>>> import numpy as np
>>> np.set_printoptions(precision=2, suppress=True, linewidth=200, sign=" ")
>>> M = np.loadtxt("data.csv", delimiter=",")
>>> M.round(2) + 0
array([[-0.4 ,  0.57,  0.14, -0.06,  0.5 , -0.2 , -0.16, -0.36, -0.2 ],
       [ 0.23, -0.51,  0.02, -0.33,  0.44,  0.02, -0.27, -0.46,  0.32],
       [ 0.2 , -0.13, -0.52, -0.08,  0.51, -0.03,  0.08,  0.36, -0.52],
       [ 0.03, -0.11,  0.44, -0.66, -0.21, -0.01,  0.27, -0.07, -0.49],
       [ 0.17, -0.15, -0.08,  0.25, -0.35, -0.43, -0.54, -0.28, -0.45],
       [-0.27, -0.23,  0.47,  0.  ,  0.18, -0.1 , -0.48,  0.62,  0.03],
       [ 0.13,  0.05,  0.2 ,  0.25,  0.06,  0.83, -0.25, -0.13, -0.32],
       [ 0.77,  0.35,  0.39,  0.14,  0.18, -0.22,  0.06,  0.12,  0.09],
       [ 0.17,  0.43, -0.32, -0.55, -0.23,  0.16, -0.49,  0.18,  0.17]])
>>> vec = np.array([7, 3, 6, 8, 8, 6, 9, 4, 5])
>>> 9 - np.linalg.matrix_rank(M - np.eye(9), tol=1e-8)
np.int64(1)
>>> [p for p in range(1, 25) if np.allclose(np.linalg.matrix_power(M, p), np.eye(9))]
[]
>>> np.round(np.linalg.norm(vec), 2), round(np.linalg.norm(M @ vec), 2)
(np.float64(19.49), np.float64(19.49))
>>> np.round(np.linalg.inv(M), 2) + 0
array([[-0.4 ,  0.23,  0.2 ,  0.03,  0.17, -0.27,  0.13,  0.77,  0.17],
       [ 0.57, -0.51, -0.13, -0.11, -0.15, -0.23,  0.05,  0.35,  0.43],
       [ 0.14,  0.02, -0.52,  0.44, -0.08,  0.47,  0.2 ,  0.39, -0.32],
       [-0.06, -0.33, -0.08, -0.66,  0.25,  0.  ,  0.25,  0.14, -0.55],
       [ 0.5 ,  0.44,  0.51, -0.21, -0.35,  0.18,  0.06,  0.18, -0.23],
       [-0.2 ,  0.02, -0.03, -0.01, -0.43, -0.1 ,  0.83, -0.22,  0.16],
       [-0.16, -0.27,  0.08,  0.27, -0.54, -0.48, -0.25,  0.06, -0.49],
       [-0.36, -0.46,  0.36, -0.07, -0.28,  0.62, -0.13,  0.12,  0.18],
       [-0.2 ,  0.32, -0.52, -0.49, -0.45,  0.03, -0.32,  0.09,  0.17]])
>>> m1 = np.load("a.npy")
>>> m1
array([[ 1,  1,  1, -1,  2,  1,  1],
       [ 1,  0,  0,  0,  1,  2,  1],
       [ 0,  1,  2, -2,  1,  1,  0],
       [ 2,  1,  0,  0,  0,  1,  1],
       [ 0,  1,  2, -2,  0,  0,  1],
       [ 0,  2,  2, -2,  1,  2,  1],
       [ 0,  0,  2, -2,  0,  1,  0],
       [ 1,  2,  0,  0,  2,  2,  0],
       [ 0,  0,  2, -2,  0,  2,  1],
       [ 2,  2,  1, -1,  2,  0,  2],
       [ 1,  1,  1, -1,  1,  1,  1],
       [ 1,  2,  2, -2,  1,  2,  1]])
>>> # rows and columns are dependent
>>> rng = np.random.default_rng(598)
>>> B = m1 + rng.integers(-2, 3, (12, 6)) @ rng.integers(-2, 3, (6, 7))
>>> B
array([[ -2,   7,  -2,  -8,  13,  -3,   8],
       [-11,   1,  -2,   3,   8,   0,  -4],
       [  6,  -5,   5,   2,  -5,   6,  -9],
       [ 13,   0,   3,  -4,   4,   1,   1],
       [ -8,   4,   2,  -7,  -3,  -8,  -1],
       [ -1,   3,   6,   2,   7,  -2,   5],
       [ -4,  -1,   5,   1,  -1,  -2,  -4],
       [  3,  -1,   0,  11,   3,   8,   4],
       [  1,  -4,   1,   7,  -7,  10,   1],
       [ -3,   7,  -2, -11,  12,  -4,   1],
       [  2,   2,  -4,  -1,  -7,  -3,   9],
       [  6,  -4,  -1,   5,  -8,  14,  -3]])
>>> np.linalg.matrix_rank(B - m1, tol=1e-8)
np.int64(6)
>>> B - m1
array([[ -3,   6,  -3,  -7,  11,  -4,   7],
       [-12,   1,  -2,   3,   7,  -2,  -5],
       [  6,  -6,   3,   4,  -6,   5,  -9],
       [ 11,  -1,   3,  -4,   4,   0,   0],
       [ -8,   3,   0,  -5,  -3,  -8,  -2],
       [ -1,   1,   4,   4,   6,  -4,   4],
       [ -4,  -1,   3,   3,  -1,  -3,  -4],
       [  2,  -3,   0,  11,   1,   6,   4],
       [  1,  -4,  -1,   9,  -7,   8,   0],
       [ -5,   5,  -3, -10,  10,  -4,  -1],
       [  1,   1,  -5,   0,  -8,  -4,   8],
       [  5,  -6,  -3,   7,  -9,  12,  -4]])
